% python3 -q
>>> import numpy as np
>>> np.set_printoptions(precision=1, suppress=True, linewidth=100, floatmode="fixed")
>>> rd = lambda a: np.round(a, 1) + 0
>>> Y = np.array([[0.8, -1.9, -1.6],
...     [-0.1, 0.4, -0.4],
...     [-0.3, 2.8, 1.6],
...     [-0.1, -0.7, 0.2],
...     [0.7, -0.8, -1.0],
...     [-1.4, -0.5, -0.8],
...     [0.2, 1.9, -0.3],
...     [-0.1, -1.6, 0.2],
...     [-0.2, 0.2, 0.6],
...     [1.3, -0.4, 0.6]])
>>> C = np.array([[-0.3, -0.1, 0.4, -1.8, 0.5, -0.6, 0.8, 0.1, -0.6, -1.0],
...     [-1.1, 1.7, 0.1, 1.8, 0.7, 0.1, -0.6, 0.3, -0.7, 0.9],
...     [-1.1, 0.9, -0.2, 0.9, -1.3, 0.9, 0.7, 2.0, -0.3, -1.0]])
>>> feats = Y @ C
>>> rd(feats)
array([[ 3.6, -4.8,  0.5, -6.3,  1.2, -2.1,  0.7, -3.7,  1.3, -0.9],
       [ 0.0,  0.3,  0.1,  0.5,  0.8, -0.3, -0.6, -0.7, -0.1,  0.9],
       [-4.8,  6.2, -0.2,  7.0, -0.3,  1.9, -0.8,  4.0, -2.3,  1.2],
       [ 0.6, -1.0, -0.2, -0.9, -0.8,  0.2,  0.5,  0.2,  0.5, -0.7],
       [ 1.8, -2.3,  0.4, -3.6,  1.1, -1.4,  0.3, -2.2,  0.4, -0.4],
       [ 1.8, -1.4, -0.4,  0.9,  0.0,  0.1, -1.4, -1.9,  1.4,  1.8],
       [-1.8,  2.9,  0.3,  2.8,  1.8, -0.2, -1.2,  0.0, -1.4,  1.8],
       [ 1.6, -2.5, -0.2, -2.5, -1.4,  0.1,  1.0, -0.1,  1.1, -1.5],
       [-0.8,  0.9, -0.2,  1.3, -0.7,  0.7,  0.1,  1.2, -0.2, -0.2],
       [-0.6, -0.3,  0.4, -2.5, -0.4, -0.3,  1.7,  1.2, -0.7, -2.3]])
>>> Uu, sigma, Vt = np.linalg.svd(feats)
>>> rd(sigma)
array([17.5,  6.3,  4.1,  0.0,  0.0,  0.0,  0.0,  0.0,  0.0,  0.0])
>>> Y = Uu[:, :3] @ np.diag(sigma[:3]) @ Vt[:3]
>>> np.linalg.matrix_rank(Y)
np.int64(3)
>>> rd(np.abs(feats - Y).max())
np.float64(0.0)
>>> X = np.load("case1.npy")
>>> X
array([[ 0.0, -4.0,  0.0,  0.0,  0.0,  0.0,  0.0,  0.0],
       [-1.0,  0.0,  0.0,  0.0,  0.0,  0.0,  0.0,  0.0],
       [ 0.0,  0.0, -2.0, -4.0, -5.0,  4.0,  5.0, -3.0],
       [ 0.0,  0.0,  2.0,  0.0, -5.0, -1.0,  1.0,  2.0],
       [ 0.0,  0.0,  2.0,  0.0,  4.0,  2.0,  3.0, -3.0],
       [ 0.0,  0.0, -4.0, -1.0,  4.0,  0.0, -4.0, -1.0],
       [ 0.0,  0.0,  3.0,  3.0,  1.0,  1.0, -3.0,  3.0],
       [ 0.0,  0.0,  5.0, -2.0, -4.0,  1.0,  1.0, -4.0]])
>>> # 2 groups of indices that never mix
>>> rng = np.random.default_rng(2695)
>>> Y = X + rng.integers(-2, 3, (8, 6)) @ rng.integers(-2, 3, (6, 8))
>>> Y
array([[  6.0,   0.0,  -2.0,   5.0,   7.0,   1.0,  10.0,  -1.0],
       [ -3.0,   0.0,  -2.0,   9.0,  -4.0,   4.0,  13.0,  -6.0],
       [  7.0,   1.0,   5.0,  -8.0,  -2.0,   1.0,   2.0,  -8.0],
       [ -2.0,   0.0,   4.0,  -3.0,  -4.0,  -2.0,  -7.0,   3.0],
       [-10.0,   1.0,  -6.0,   4.0,   6.0,   4.0,  -1.0,   4.0],
       [  1.0,  -7.0,   0.0,  -6.0,  -5.0,   1.0, -10.0,  -2.0],
       [  1.0,  -3.0,   0.0,  -2.0,  -2.0,   0.0,  -5.0,  10.0],
       [  2.0,   5.0,   9.0,   2.0,   1.0,   0.0,   6.0, -12.0]])
>>> Y - X
array([[  6.0,   4.0,  -2.0,   5.0,   7.0,   1.0,  10.0,  -1.0],
       [ -2.0,   0.0,  -2.0,   9.0,  -4.0,   4.0,  13.0,  -6.0],
       [  7.0,   1.0,   7.0,  -4.0,   3.0,  -3.0,  -3.0,  -5.0],
       [ -2.0,   0.0,   2.0,  -3.0,   1.0,  -1.0,  -8.0,   1.0],
       [-10.0,   1.0,  -8.0,   4.0,   2.0,   2.0,  -4.0,   7.0],
       [  1.0,  -7.0,   4.0,  -5.0,  -9.0,   1.0,  -6.0,  -1.0],
       [  1.0,  -3.0,  -3.0,  -5.0,  -3.0,  -1.0,  -2.0,   7.0],
       [  2.0,   5.0,   4.0,   4.0,   5.0,  -1.0,   5.0,  -8.0]])
